>>> import numpy as np
>>> from numpy import linalg as LA
>>> np.set_printoptions(precision=2, suppress=True, linewidth=160, sign=" ")
>>> J = np.load("case11.npy")
>>> J
array([[-0.42,  1.1 ,  0.08,  0.  ,  0.61,  1.37,  2.15],
       [ 1.05, -2.35,  0.03, -0.05, -1.31, -2.82, -4.19],
       [ 1.48, -3.64, -0.01,  0.05, -1.86, -4.22, -6.3 ],
       [-1.43,  3.65, -0.03,  0.  ,  1.79,  4.18,  6.33],
       [ 0.6 , -1.15,  0.04, -0.04, -0.63, -1.39, -2.15],
       [-0.55,  1.19,  0.05, -0.04,  0.67,  1.42,  2.07],
       [ 1.06, -2.32, -0.04,  0.03, -1.25, -2.89, -4.26],
       [-1.5 ,  3.58, -0.02, -0.06,  1.86,  4.18,  6.38],
       [-0.93,  2.53,  0.01,  0.  ,  1.17,  2.77,  4.22],
       [-1.47,  3.53, -0.02,  0.07,  1.88,  4.23,  6.36],
       [-1.55,  3.54, -0.02,  0.05,  1.77,  4.29,  6.36],
       [ 0.07, -0.03,  0.06, -0.03, -0.04, -0.11, -0.01],
       [ 0.43, -1.15,  0.05, -0.04, -0.59, -1.47, -2.11],
       [ 1.54, -3.54,  0.03,  0.  , -1.84, -4.2 , -6.31],
       [-0.11,  0.05,  0.01, -0.05, -0.04,  0.  ,  0.03],
       [ 0.  , -0.07,  0.05,  0.03,  0.03, -0.01, -0.04],
       [-1.05,  2.34,  0.  , -0.02,  1.2 ,  2.84,  4.21],
       [ 1.03, -2.39,  0.04,  0.09, -1.18, -2.82, -4.27],
       [-1.02,  2.39, -0.03, -0.03,  1.21,  2.8 ,  4.21],
       [ 0.01,  0.  ,  0.03,  0.06, -0.03, -0.02, -0.06],
       [-0.95,  2.43,  0.02, -0.04,  1.23,  2.74,  4.2 ],
       [ 0.06, -0.03, -0.07, -0.04, -0.04,  0.05,  0.03],
       [-0.54,  1.27,  0.05,  0.04,  0.51,  1.47,  2.06],
       [ 0.54, -1.19,  0.05, -0.01, -0.56, -1.44, -2.07],
       [ 1.49, -3.59,  0.03,  0.04, -1.83, -4.29, -6.22],
       [-0.99,  2.42, -0.02,  0.07,  1.17,  2.76,  4.18],
       [-0.5 ,  1.24, -0.02,  0.08,  0.48,  1.45,  2.16],
       [ 0.43, -1.28, -0.05, -0.06, -0.53, -1.43, -2.17],
       [ 0.08, -0.04,  0.06,  0.03, -0.02,  0.08, -0.1 ],
       [-0.4 ,  1.2 ,  0.04,  0.04,  0.65,  1.48,  2.11],
       [ 1.  , -2.29, -0.04, -0.03, -1.25, -2.78, -4.22],
       [-1.03,  2.48,  0.04,  0.03,  1.21,  2.77,  4.21],
       [-1.49,  3.59, -0.06, -0.03,  1.83,  4.17,  6.23],
       [ 1.44, -3.65,  0.02,  0.08, -1.81, -4.22, -6.25],
       [-0.57,  1.23,  0.01,  0.05,  0.6 ,  1.45,  2.1 ],
       [ 0.99, -2.36, -0.01, -0.06, -1.22, -2.82, -4.19],
       [ 0.02, -0.07, -0.02, -0.09,  0.02, -0.02,  0.03],
       [ 0.55, -1.13, -0.03,  0.08, -0.59, -1.36, -2.04],
       [ 1.53, -3.62,  0.02,  0.04, -1.76, -4.14, -6.21],
       [ 1.43, -3.66,  0.01,  0.03, -1.81, -4.2 , -6.37],
       [ 1.45, -3.64,  0.05,  0.01, -1.85, -4.2 , -6.32],
       [ 0.46, -1.16, -0.02, -0.02, -0.62, -1.39, -2.12]])
>>> rng = np.random.default_rng(32)
>>> z = rng.permutation(7)
>>> M2 = J[:, z] * rng.choice([-1, 1], 7)
>>> M2
array([[-2.15,  1.1 ,  1.37, -0.08, -0.42,  0.  ,  0.61],
       [ 4.19, -2.35, -2.82, -0.03,  1.05, -0.05, -1.31],
       [ 6.3 , -3.64, -4.22,  0.01,  1.48,  0.05, -1.86],
       [-6.33,  3.65,  4.18,  0.03, -1.43,  0.  ,  1.79],
       [ 2.15, -1.15, -1.39, -0.04,  0.6 , -0.04, -0.63],
       [-2.07,  1.19,  1.42, -0.05, -0.55, -0.04,  0.67],
       [ 4.26, -2.32, -2.89,  0.04,  1.06,  0.03, -1.25],
       [-6.38,  3.58,  4.18,  0.02, -1.5 , -0.06,  1.86],
       [-4.22,  2.53,  2.77, -0.01, -0.93,  0.  ,  1.17],
       [-6.36,  3.53,  4.23,  0.02, -1.47,  0.07,  1.88],
       [-6.36,  3.54,  4.29,  0.02, -1.55,  0.05,  1.77],
       [ 0.01, -0.03, -0.11, -0.06,  0.07, -0.03, -0.04],
       [ 2.11, -1.15, -1.47, -0.05,  0.43, -0.04, -0.59],
       [ 6.31, -3.54, -4.2 , -0.03,  1.54,  0.  , -1.84],
       [-0.03,  0.05,  0.  , -0.01, -0.11, -0.05, -0.04],
       [ 0.04, -0.07, -0.01, -0.05,  0.  ,  0.03,  0.03],
       [-4.21,  2.34,  2.84, -0.  , -1.05, -0.02,  1.2 ],
       [ 4.27, -2.39, -2.82, -0.04,  1.03,  0.09, -1.18],
       [-4.21,  2.39,  2.8 ,  0.03, -1.02, -0.03,  1.21],
       [ 0.06,  0.  , -0.02, -0.03,  0.01,  0.06, -0.03],
       [-4.2 ,  2.43,  2.74, -0.02, -0.95, -0.04,  1.23],
       [-0.03, -0.03,  0.05,  0.07,  0.06, -0.04, -0.04],
       [-2.06,  1.27,  1.47, -0.05, -0.54,  0.04,  0.51],
       [ 2.07, -1.19, -1.44, -0.05,  0.54, -0.01, -0.56],
       [ 6.22, -3.59, -4.29, -0.03,  1.49,  0.04, -1.83],
       [-4.18,  2.42,  2.76,  0.02, -0.99,  0.07,  1.17],
       [-2.16,  1.24,  1.45,  0.02, -0.5 ,  0.08,  0.48],
       [ 2.17, -1.28, -1.43,  0.05,  0.43, -0.06, -0.53],
       [ 0.1 , -0.04,  0.08, -0.06,  0.08,  0.03, -0.02],
       [-2.11,  1.2 ,  1.48, -0.04, -0.4 ,  0.04,  0.65],
       [ 4.22, -2.29, -2.78,  0.04,  1.  , -0.03, -1.25],
       [-4.21,  2.48,  2.77, -0.04, -1.03,  0.03,  1.21],
       [-6.23,  3.59,  4.17,  0.06, -1.49, -0.03,  1.83],
       [ 6.25, -3.65, -4.22, -0.02,  1.44,  0.08, -1.81],
       [-2.1 ,  1.23,  1.45, -0.01, -0.57,  0.05,  0.6 ],
       [ 4.19, -2.36, -2.82,  0.01,  0.99, -0.06, -1.22],
       [-0.03, -0.07, -0.02,  0.02,  0.02, -0.09,  0.02],
       [ 2.04, -1.13, -1.36,  0.03,  0.55,  0.08, -0.59],
       [ 6.21, -3.62, -4.14, -0.02,  1.53,  0.04, -1.76],
       [ 6.37, -3.66, -4.2 , -0.01,  1.43,  0.03, -1.81],
       [ 6.32, -3.64, -4.2 , -0.05,  1.45,  0.01, -1.85],
       [ 2.12, -1.16, -1.39,  0.02,  0.46, -0.02, -0.62]])
>>> left, _, vt = LA.svd(J.T @ M2)
>>> np.round(LA.lstsq(J, M2)[0], 2) + 0
array([[ 0.,  0.,  0.,  0.,  1.,  0.,  0.],
       [ 0.,  1.,  0.,  0.,  0.,  0.,  0.],
       [ 0.,  0.,  0., -1.,  0.,  0.,  0.],
       [ 0.,  0.,  0.,  0.,  0.,  1.,  0.],
       [ 0.,  0.,  0.,  0.,  0.,  0.,  1.],
       [ 0.,  0.,  1.,  0.,  0.,  0.,  0.],
       [-1.,  0.,  0.,  0.,  0.,  0.,  0.]])
>>> z
array([ 6,  1,  5,  2,  0,  3,  4])
